>>> import numpy as np
>>> from numpy import linalg as LA
>>> np.set_printoptions(precision=3, suppress=True, linewidth=100)
>>> feats = np.loadtxt("w.csv", delimiter=",")
>>> feats
array([[  0.6,  -0.1,   1.8],
       [ -1.6,   0.2,   0.7],
       [  8. ,  18. , -20. ],
       [  0. ,  -2. ,   2.5],
       [  0.5,   0.9,   0. ],
       [  1.2,   0. ,   2.4],
       [  0.1,   2. ,   0.8],
       [  0.3,  -1. ,   0.2],
       [  1.4,   0.2,   0.5],
       [ -1.8,  -1.2,  -0.8]])
>>> np.unravel_index(np.abs(feats).argmax(), feats.shape)
(np.int64(2), np.int64(2))
>>> np.abs(feats).max()
np.float64(20.0)
>>> np.count_nonzero(feats)
np.int64(27)
>>> feats - feats[0]
array([[  0. ,   0. ,   0. ],
       [ -2.2,   0.3,  -1.1],
       [  7.4,  18.1, -21.8],
       [ -0.6,  -1.9,   0.7],
       [ -0.1,   1. ,  -1.8],
       [  0.6,   0.1,   0.6],
       [ -0.5,   2.1,  -1. ],
       [ -0.3,  -0.9,  -1.6],
       [  0.8,   0.3,  -1.3],
       [ -2.4,  -1.1,  -2.6]])
>>> LA.svd(feats, compute_uv=False)
array([28.345,  4.163,  2.408])
>>> feats.sum(axis=0)
array([  8.7,  17. , -11.9])
>>> LA.rank(feats)
Traceback (most recent call last):
  File "<python-input-11>", line 1, in <module>
    LA.rank(feats)
    ^^^^^^^
AttributeError: module 'numpy.linalg' has no attribute 'rank'
>>> A = np.loadtxt("m.csv", delimiter=",")
>>> A
array([[ -0.9  ,  -0.482,  -1.5  ,  -0.3  ,  -0.1  ,   0.4  ,   1.4  ],
       [ -0.4  ,  -4.518,  -0.8  ,  -1.4  ,  -0.9  ,  -0.4  ,  -0.5  ],
       [ -0.2  ,   0.99 ,  -1.6  ,   1.1  ,   0.2  ,   0.4  ,   0.3  ],
       [ -2.7  ,  -0.007,   0.   ,   0.3  ,   0.   ,  -0.5  ,   0.2  ],
       [  0.2  ,  -5.   ,   0.   ,  -2.1  ,  -1.   ,  -0.6  ,  -1.   ],
       [ -0.7  ,  -5.517,   0.9  ,   0.9  ,  -1.1  ,   0.1  ,  -0.6  ],
       [  1.3  ,   2.487,  -1.4  ,  -0.8  ,   0.5  ,   0.7  ,   0.1  ],
       [ -1.3  ,  -6.988,  -0.2  ,   0.9  ,  -1.4  ,   0.1  ,   1.4  ],
       [ -1.   ,  -3.957,  -0.2  ,   0.9  ,  -0.8  ,   0.9  ,  -0.6  ],
       [  1.3  ,  -5.   ,  -1.1  ,  -1.2  ,  -1.   ,   0.5  ,   1.5  ],
       [ -0.9  ,  -7.532,  -1.2  ,  -1.2  ,  -1.5  ,  -0.5  ,  -2.2  ],
       [  1.   ,   5.96 ,   0.7  ,  -1.3  ,   1.2  ,  -0.7  ,  -1.5  ],
       [  0.6  ,  -6.51 ,   0.4  ,  -1.1  ,  -1.3  ,  -0.1  ,  -1.8  ],
       [  0.9  ,   4.509,  -1.1  ,  -2.3  ,   0.9  ,   0.6  ,   0.7  ],
       [ -0.8  ,  -0.472,   0.3  ,   0.3  ,  -0.1  ,   0.5  ,  -1.6  ],
       [  1.4  ,  -1.489,   0.9  ,  -0.8  ,  -0.3  ,   0.4  ,  -1.1  ],
       [ -1.3  , -10.466,   0.6  ,   1.8  ,  -2.1  ,  -1.7  ,   1.   ],
       [  0.6  ,  -0.005,  -2.4  ,   1.1  ,   0.   ,  -1.   ,  -1.8  ],
       [  2.1  ,   0.958,  -0.2  ,  -1.2  ,   0.2  ,  -0.6  ,   1.   ],
       [ -2.7  ,  -3.485,   0.7  ,  -1.1  ,  -0.7  ,   0.3  ,  -1.5  ],
       [ -1.   ,   8.481,   1.9  ,   1.4  ,   1.7  ,  -0.3  ,  -0.7  ],
       [  1.9  , -14.036,   1.4  ,  -0.1  ,  -2.8  ,  -0.8  ,  -0.5  ],
       [  1.2  ,  -5.992,  -0.5  ,   1.5  ,  -1.2  ,   1.3  ,   0.2  ],
       [  0.1  ,   0.466,  -0.5  ,  -1.   ,   0.1  ,  -0.8  ,   1.2  ],
       [  0.9  ,   0.503,   1.5  ,  -0.7  ,   0.1  ,   1.9  ,   0.2  ],
       [ -0.3  ,  -4.016,   0.1  ,  -1.4  ,  -0.8  ,  -0.4  ,  -0.2  ],
       [  0.   ,   1.521,  -1.5  ,  -2.2  ,   0.3  ,  -2.   ,   0.1  ]])
>>> LA.matrix_rank(A, rtol=0.1)
np.int64(6)
>>> LA.cond(A) > 100
np.True_
>>> [round(float(x), 3) for x in LA.svd(A, compute_uv=False)[:3]]
[28.436, 7.426, 6.186]
>>> np.round(LA.norm(A, 2) / LA.norm(A), 3)
np.float64(0.911)
>>> gram = A.T @ A
>>> LA.matrix_rank(gram)
np.int64(7)
>>> np.round(LA.eigvalsh(gram)[::-1], 3) + 0
array([808.61 ,  55.142,  38.269,  33.928,  21.417,  16.587,   0.   ])
>>> np.allclose(gram, gram.T)
True
>>> rng = np.random.default_rng(42)
>>> B = A + rng.integers(-2, 3, (27, 6)) @ rng.integers(-2, 3, (6, 7))
>>> B
array([[ -5.9  ,  -6.482,   2.5  ,  -5.3  ,   8.9  ,   3.4  ,   5.4  ],
       [ -9.4  ,  -6.518,  -0.8  ,  -2.4  ,   6.1  ,   8.6  ,   5.5  ],
       [  3.8  ,  -1.01 ,  -5.6  ,   4.1  ,  -2.8  ,  -3.6  ,  -3.7  ],
       [ -9.7  ,  -4.007,   2.   ,   6.3  ,  -1.   ,   0.5  ,   3.2  ],
       [  0.2  ,  -7.   ,  -2.   ,  -3.1  ,  -3.   ,  -3.6  ,  -4.   ],
       [  5.3  ,   4.483,  -3.1  ,  -0.1  ,  -6.1  ,  -0.9  ,  -4.6  ],
       [ -6.7  ,  -2.513,  -7.4  ,   4.2  ,  -4.5  ,   3.7  ,   0.1  ],
       [ -3.3  ,  -2.988,   1.8  ,  -4.1  ,  -5.4  ,  -0.9  ,   0.4  ],
       [ -5.   ,  -8.957,  -1.2  ,   8.9  ,   1.2  ,   1.9  ,   1.4  ],
       [  2.3  ,  -1.   ,   5.9  ,  -1.2  ,   3.   ,  -1.5  ,   3.5  ],
       [  0.1  ,  -6.532,  -7.2  ,   0.8  ,  -8.5  ,  -3.5  ,  -7.2  ],
       [  6.   ,  14.96 ,  -4.3  ,   2.7  ,  -7.8  ,  -3.7  ,  -6.5  ],
       [  6.6  ,  -4.51 ,   3.4  ,  -1.1  ,  -5.3  ,  -2.1  ,  -1.8  ],
       [ -5.1  ,  -5.491,   2.9  ,  -1.3  ,   5.9  ,   1.6  ,   4.7  ],
       [ -8.8  ,   0.528,  -0.7  ,   2.3  ,   2.9  ,   2.5  ,  -0.6  ],
       [  2.4  ,  -6.489,   0.9  ,   2.2  ,   8.7  ,  -4.6  ,  -3.1  ],
       [  1.7  , -10.466,  -1.4  ,   4.8  ,   3.9  ,  -2.7  ,   0.   ],
       [  5.6  ,   1.995,   6.6  ,  -0.9  ,   1.   , -12.   ,  -4.8  ],
       [  0.1  ,   0.958,  -4.2  ,  -2.2  ,  -1.8  ,   1.4  ,   0.   ],
       [ -3.7  ,   1.515,  -8.3  ,   5.9  ,  -8.7  ,   8.3  ,  -0.5  ],
       [  0.   ,   6.481,   3.9  ,   0.4  ,   8.7  ,  -5.3  ,  -2.7  ],
       [  0.9  , -16.036,  -0.6  ,  -5.1  ,  -0.8  ,   3.2  ,   0.5  ],
       [  6.2  ,  -4.992,  -1.5  ,   0.5  ,   1.8  ,   2.3  ,   0.2  ],
       [  0.1  ,  -4.534,   2.5  ,   0.   ,   4.1  ,   0.2  ,   4.2  ],
       [ -0.1  ,   4.503,  -8.5  ,   7.3  ,  -2.9  ,   0.9  ,  -4.8  ],
       [  0.7  ,  -7.016,   8.1  ,   2.6  ,   3.2  ,  -8.4  ,  -0.2  ],
       [  1.   ,   2.521,   2.5  , -11.2  ,   7.3  ,  -3.   ,   0.1  ]])
>>> LA.matrix_rank(B - A, tol=1e-8)
np.int64(6)
>>> Xs = B - B.mean(axis=1)
Traceback (most recent call last):
  File "<python-input-26>", line 1, in <module>
    Xs = B - B.mean(axis=1)
         ~~^~~~~~~~~~~~~~~~
ValueError: operands could not be broadcast together with shapes (27,7) (27,) 
>>> Xs = B - B.mean(axis=0)
>>> left, sig, vt = LA.svd(Xs, full_matrices=False)
>>> round((sig ** 2).sum() ** 2 / (sig ** 4).sum(), 3)
np.float64(3.972)
>>> np.searchsorted(np.cumsum(sig ** 2) / (sig ** 2).sum(), 0.9) + 1
np.int64(4)
>>> np.abs(left[:, 0]).argmax()
np.int64(11)
>>> LA.matrix_rank(Xs)
np.int64(7)
>>> basis = np.array([[-3, -2, 3], [0, 2, 1], [0, -3, 0]])
>>> J = np.repeat(basis, 15 // 3, axis=0)
>>> J = J + 0.3 * rng.normal(size=J.shape)
>>> J
array([[-3.113, -1.61 ,  2.893],
       [-2.779, -2.28 ,  2.938],
       [-3.285, -2.102,  3.252],
       [-3.518, -1.87 ,  3.071],
       [-3.178, -2.434,  3.022],
       [-0.159,  2.07 ,  1.007],
       [ 0.481,  1.928,  0.693],
       [ 0.054,  2.066,  1.408],
       [ 0.251,  2.107,  1.439],
       [-0.357,  1.808,  0.722],
       [-0.117, -3.413,  0.191],
       [-0.067, -3.441, -0.305],
       [ 0.094, -2.749,  0.599],
       [ 0.874, -2.876, -0.297],
       [-0.64 , -2.92 , -0.244]])
>>> Xs = J - J.mean(axis=0)
>>> V = LA.svd(Xs)[2][:2]
>>> B = Xs - Xs @ V.T @ V
>>> LA.norm(B, axis=1).round(6).argmax()
np.int64(14)
>>> (Xs @ V.T).std(axis=0)
array([2.327, 1.861])
